$ python3 -q
>>> import numpy as np
>>> from numpy import linalg as LA
>>> np.set_printoptions(suppress=True, linewidth=120)
>>> m1 = np.loadtxt("dump.csv", delimiter=",")
>>> m1
array([[ 10.,   8.,   4.,  -7.,  -8.,  -2.,  -2., -14.,  -5.,  -7., -16., -11.],
       [  8.,  32.,  32.,  12., -16.,   8., -24.,   8.,   4.,  -4., -16., -20.],
       [  4.,  32.,  34.,  17., -14.,  10., -26.,  16.,   7.,  -1., -10., -17.],
       [ -7.,  12.,  17.,  17.,  -1.,   8., -14.,  23.,   9.,   6.,   9.,   0.],
       [ -8., -16., -14.,  -1.,  10.,  -2.,  10.,   4.,   1.,   5.,  14.,  13.],
       [ -2.,   8.,  10.,   8.,  -2.,   4.,  -8.,  10.,   4.,   2.,   2.,  -2.],
       [ -2., -24., -26., -14.,  10.,  -8.,  20., -14.,  -6.,   0.,   6.,  12.],
       [-14.,   8.,  16.,  23.,   4.,  10., -14.,  34.,  13.,  11.,  20.,   7.],
       [ -5.,   4.,   7.,   9.,   1.,   4.,  -6.,  13.,   5.,   4.,   7.,   2.],
       [ -7.,  -4.,  -1.,   6.,   5.,   2.,   0.,  11.,   4.,   5.,  11.,   7.],
       [-16., -16., -10.,   9.,  14.,   2.,   6.,  20.,   7.,  11.,  26.,  19.],
       [-11., -20., -17.,   0.,  13.,  -2.,  12.,   7.,   2.,   7.,  19.,  17.]])
>>> Uu, sigma, Vh = LA.svd(m1)
>>> V = Vh[:(sigma > 1e-8).sum()]
>>> rng = np.random.default_rng(6742)
>>> x = m1[4] + 4 * m1[2] + rng.integers(2) * np.eye(12)[7]
>>> x
array([  8., 112., 122.,  67., -46.,  38., -94.,  68.,  29.,   1., -26., -55.])
>>> np.round(V.T @ V, 1) + 0
array([[ 0.1,  0.1,  0. , -0.1, -0.1,  0. ,  0. , -0.2, -0.1, -0.1, -0.2, -0.1],
       [ 0.1,  0.3,  0.3,  0.1, -0.1,  0.1, -0.2,  0.1,  0. ,  0. , -0.1, -0.2],
       [ 0. ,  0.3,  0.3,  0.1, -0.1,  0.1, -0.2,  0.1,  0.1,  0. , -0.1, -0.1],
       [-0.1,  0.1,  0.1,  0.2,  0. ,  0.1, -0.1,  0.2,  0.1,  0.1,  0.1,  0. ],
       [-0.1, -0.1, -0.1,  0. ,  0.1,  0. ,  0.1,  0.1,  0. ,  0.1,  0.1,  0.1],
       [ 0. ,  0.1,  0.1,  0.1,  0. ,  0. , -0.1,  0.1,  0. ,  0. ,  0. ,  0. ],
       [ 0. , -0.2, -0.2, -0.1,  0.1, -0.1,  0.2, -0.1, -0.1,  0. ,  0. ,  0.1],
       [-0.2,  0.1,  0.1,  0.2,  0.1,  0.1, -0.1,  0.4,  0.1,  0.1,  0.2,  0.1],
       [-0.1,  0. ,  0.1,  0.1,  0. ,  0. , -0.1,  0.1,  0.1,  0. ,  0.1,  0. ],
       [-0.1,  0. ,  0. ,  0.1,  0.1,  0. ,  0. ,  0.1,  0. ,  0.1,  0.1,  0.1],
       [-0.2, -0.1, -0.1,  0.1,  0.1,  0. ,  0. ,  0.2,  0.1,  0.1,  0.3,  0.2],
       [-0.1, -0.2, -0.1,  0. ,  0.1,  0. ,  0.1,  0.1,  0. ,  0.1,  0.2,  0.2]])
>>> np.round(np.diag(V.T @ V), 1) + 0
array([0.1, 0.3, 0.3, 0.2, 0.1, 0. , 0.2, 0.4, 0.1, 0.1, 0.3, 0.2])
>>> round(float(LA.norm(x - V.T @ V @ x)), 1)
0.0
>>> np.allclose(V.T @ V @ x, x)
True
>>> ev, V = LA.eigh(m1)
>>> x = np.array([3, 3, 8, 8, 1, 0, -3, -9, 5, -1, 5, -1])
>>> (np.sign(V[:, -1].round(6)) == np.sign(V[0, -1].round(6))).astype(int)
array([1, 1, 1, 1, 0, 1, 0, 1, 1, 0, 0, 0])
>>> np.abs(m1).sum(axis=1).max(), round(float(np.abs(ev).max()), 1)
(np.float64(188.0), 122.5)
>>> np.round(V * np.abs(ev) @ V.T, 1) + 0
array([[ 10.,   8.,   4.,  -7.,  -8.,  -2.,  -2., -14.,  -5.,  -7., -16., -11.],
       [  8.,  32.,  32.,  12., -16.,   8., -24.,   8.,   4.,  -4., -16., -20.],
       [  4.,  32.,  34.,  17., -14.,  10., -26.,  16.,   7.,  -1., -10., -17.],
       [ -7.,  12.,  17.,  17.,  -1.,   8., -14.,  23.,   9.,   6.,   9.,   0.],
       [ -8., -16., -14.,  -1.,  10.,  -2.,  10.,   4.,   1.,   5.,  14.,  13.],
       [ -2.,   8.,  10.,   8.,  -2.,   4.,  -8.,  10.,   4.,   2.,   2.,  -2.],
       [ -2., -24., -26., -14.,  10.,  -8.,  20., -14.,  -6.,   0.,   6.,  12.],
       [-14.,   8.,  16.,  23.,   4.,  10., -14.,  34.,  13.,  11.,  20.,   7.],
       [ -5.,   4.,   7.,   9.,   1.,   4.,  -6.,  13.,   5.,   4.,   7.,   2.],
       [ -7.,  -4.,  -1.,   6.,   5.,   2.,   0.,  11.,   4.,   5.,  11.,   7.],
       [-16., -16., -10.,   9.,  14.,   2.,   6.,  20.,   7.,  11.,  26.,  19.],
       [-11., -20., -17.,   0.,  13.,  -2.,  12.,   7.,   2.,   7.,  19.,  17.]])
>>> m1 @ m1
array([[  948.,   912.,   552.,  -558.,  -816.,  -132.,  -324., -1212.,  -426.,  -654., -1536., -1110.],
       [  912.,  3904.,  3936.,  1544., -1920.,  1008., -2960.,  1104.,   536.,  -440., -1856., -2392.],
       [  552.,  3936.,  4152.,  2016., -1752.,  1200., -3168.,  1848.,   816.,  -168., -1320., -2136.],
       [ -558.,  1544.,  2016.,  1759.,  -300.,   858., -1630.,  2274.,   901.,   515.,   644.,  -257.],
       [ -816., -1920., -1752.,  -300.,  1128.,  -312.,  1272.,   192.,    12.,   492.,  1464.,  1452.],
       [ -132.,  1008.,  1200.,   858.,  -312.,   444.,  -948.,  1020.,   414.,   162.,    72.,  -342.],
       [ -324., -2960., -3168., -1630.,  1272.,  -948.,  2428., -1572.,  -682.,    58.,   856.,  1538.],
       [-1212.,  1104.,  1848.,  2274.,   192.,  1020., -1572.,  3252.,  1254.,   978.,  1680.,   426.],
       [ -426.,   536.,   816.,   901.,    12.,   414.,  -682.,  1254.,   487.,   353.,   572.,    85.],
       [ -654.,  -440.,  -168.,   515.,   492.,   162.,    58.,   978.,   353.,   463.,  1036.,   683.],
       [-1536., -1856., -1320.,   644.,  1464.,    72.,   856.,  1680.,   572.,  1036.,  2536.,  1964.],
       [-1110., -2392., -2136.,  -257.,  1452.,  -342.,  1538.,   426.,    85.,   683.,  1964.,  1879.]])
>>> round(np.abs(LA.eigvals(m1)).max(), 1)
np.float64(122.5)
>>> np.allclose(m1, m1.T)
True
>>> np.trace(m1)
np.float64(214.0)
>>> (m1 + m1.T) / 2
array([[ 10.,   8.,   4.,  -7.,  -8.,  -2.,  -2., -14.,  -5.,  -7., -16., -11.],
       [  8.,  32.,  32.,  12., -16.,   8., -24.,   8.,   4.,  -4., -16., -20.],
       [  4.,  32.,  34.,  17., -14.,  10., -26.,  16.,   7.,  -1., -10., -17.],
       [ -7.,  12.,  17.,  17.,  -1.,   8., -14.,  23.,   9.,   6.,   9.,   0.],
       [ -8., -16., -14.,  -1.,  10.,  -2.,  10.,   4.,   1.,   5.,  14.,  13.],
       [ -2.,   8.,  10.,   8.,  -2.,   4.,  -8.,  10.,   4.,   2.,   2.,  -2.],
       [ -2., -24., -26., -14.,  10.,  -8.,  20., -14.,  -6.,   0.,   6.,  12.],
       [-14.,   8.,  16.,  23.,   4.,  10., -14.,  34.,  13.,  11.,  20.,   7.],
       [ -5.,   4.,   7.,   9.,   1.,   4.,  -6.,  13.,   5.,   4.,   7.,   2.],
       [ -7.,  -4.,  -1.,   6.,   5.,   2.,   0.,  11.,   4.,   5.,  11.,   7.],
       [-16., -16., -10.,   9.,  14.,   2.,   6.,  20.,   7.,  11.,  26.,  19.],
       [-11., -20., -17.,   0.,  13.,  -2.,  12.,   7.,   2.,   7.,  19.,  17.]])
>>> np.round(LA.matrix_power(m1, 2), 1)
array([[  948.,   912.,   552.,  -558.,  -816.,  -132.,  -324., -1212.,  -426.,  -654., -1536., -1110.],
       [  912.,  3904.,  3936.,  1544., -1920.,  1008., -2960.,  1104.,   536.,  -440., -1856., -2392.],
       [  552.,  3936.,  4152.,  2016., -1752.,  1200., -3168.,  1848.,   816.,  -168., -1320., -2136.],
       [ -558.,  1544.,  2016.,  1759.,  -300.,   858., -1630.,  2274.,   901.,   515.,   644.,  -257.],
       [ -816., -1920., -1752.,  -300.,  1128.,  -312.,  1272.,   192.,    12.,   492.,  1464.,  1452.],
       [ -132.,  1008.,  1200.,   858.,  -312.,   444.,  -948.,  1020.,   414.,   162.,    72.,  -342.],
       [ -324., -2960., -3168., -1630.,  1272.,  -948.,  2428., -1572.,  -682.,    58.,   856.,  1538.],
       [-1212.,  1104.,  1848.,  2274.,   192.,  1020., -1572.,  3252.,  1254.,   978.,  1680.,   426.],
       [ -426.,   536.,   816.,   901.,    12.,   414.,  -682.,  1254.,   487.,   353.,   572.,    85.],
       [ -654.,  -440.,  -168.,   515.,   492.,   162.,    58.,   978.,   353.,   463.,  1036.,   683.],
       [-1536., -1856., -1320.,   644.,  1464.,    72.,   856.,  1680.,   572.,  1036.,  2536.,  1964.],
       [-1110., -2392., -2136.,  -257.,  1452.,  -342.,  1538.,   426.,    85.,   683.,  1964.,  1879.]])
